$ python3 -q
>>> import numpy as np
>>> import numpy.linalg as la
>>> np.set_printoptions(suppress=True, linewidth=160)
>>> data = np.load("dump.npy")
>>> print(data)
[[ 0.  0.  0.]
 [ 0.  0. -2.]
 [ 0. -2. -1.]]
>>> evals, evecs = la.eigvalsh(data)
Traceback (most recent call last):
  File "<python-input-5>", line 1, in <module>
    evals, evecs = la.eigvalsh(data)
    ^^^^^^^^^^^^
ValueError: too many values to unpack (expected 2)
>>> evals, evecs = la.eigh(data)
>>> print(np.round(la.eigvalsh(data + 2 * np.eye(3)), 3))
[-0.562  2.     3.562]
>>> print(evals.round(3))
[-2.562  0.     1.562]
>>> print(np.abs(evecs[:, -1]).round(6).argmax())
1
>>> print(evals.sum(), np.trace(data))
-1.0 -1.0
>>> print((evals > 1e-8).sum(), (evals < -1e-8).sum())
1 1
>>> print(np.round(evecs.T @ evecs, 3) + 0)
[[1. 0. 0.]
 [0. 1. 0.]
 [0. 0. 1.]]
>>> print(np.round(la.svd(data, compute_uv=False), 3))
[2.562 1.562 0.   ]
>>> proj = np.triu(np.array([[-3, -3, -1], [-2, 3, 3], [1, 1, 3]]), 1) + np.eye(3)
>>> out = proj @ data @ la.inv(proj)
>>> print(np.trace(out), np.trace(data))
-1.0 -1.0
>>> print(np.round(la.det(out), 3))
0.0
>>> print(proj @ data - data @ proj)
[[ 0.  2.  7.]
 [ 0. -6. -3.]
 [ 0.  0.  6.]]
>>> print(np.round(np.poly(out), 3))
[ 1.  1. -4.  0.]
>>> F = np.load("sample6.npy")
>>> print(F)
[[-2. -1. -3.  0.]
 [ 0.  3.  1.  0.]
 [ 1. -1. -3.  0.]
 [ 0.  0.  0.  7.]]
>>> O, R = la.qr(F)
>>> print(O.round(3))
[[-0.894  0.183  0.408  0.   ]
 [ 0.    -0.913  0.408  0.   ]
 [ 0.447  0.365  0.816  0.   ]
 [ 0.    -0.    -0.     1.   ]]
>>> print(np.round(np.abs(np.diag(R)), 3))
[2.236 3.286 3.266 7.   ]
>>> print(np.trace(O @ O.T))
4.0
>>> print(np.round(abs(R[0, 0]), 3), round(float(la.norm(F[:, 0])), 3))
2.236 2.236
>>> m1 = np.load("w.npy")
>>> print(m1)
[[3 1 0]
 [0 1 2]
 [0 0 2]]
>>> rng = np.random.default_rng(12933)
>>> out = m1 + rng.integers(-2, 3, (3, 2)) @ rng.integers(-2, 3, (2, 3))
>>> print(out)
[[ 2  2  4]
 [ 0  1  6]
 [ 2 -2 -4]]
>>> print(np.round(la.svd(out - m1, compute_uv=False), 3) + 0)
[8.705 1.489 0.   ]
>>> print(la.matrix_rank(out - m1, tol=1e-8))
2
>>> u = np.array([0, 2, 2])
>>> out = m1 + np.outer(u, np.eye(3)[0])
>>> print(la.matrix_rank(out - m1))
1
>>> print(out)
[[3. 1. 0.]
 [2. 1. 2.]
 [2. 0. 2.]]
>>> print(round(la.det(out) / la.det(m1), 3), np.round(1 + la.solve(m1, u)[0], 3))
1.0 1.0
>>> M = np.array([[-1, 0, 0], [-5, -5, 0], [4, 0, 5]])
>>> # triangular: eigenvalues sit on the diagonal
>>> O = M.astype(float).copy()
>>> for j in range(3):
...     O[:, j] -= O[:, :j] @ (O[:, :j].T @ O[:, j])
...     O[:, j] /= la.norm(O[:, j])
... 
>>> print(O.round(3) + 0)
[[-0.154  0.187  0.97 ]
 [-0.772 -0.636  0.   ]
 [ 0.617 -0.748  0.243]]
>>> print(np.round(O.T @ M, 3) + 0)
[[ 6.481  3.858  3.086]
 [ 0.     3.181 -3.742]
 [ 0.     0.     1.213]]
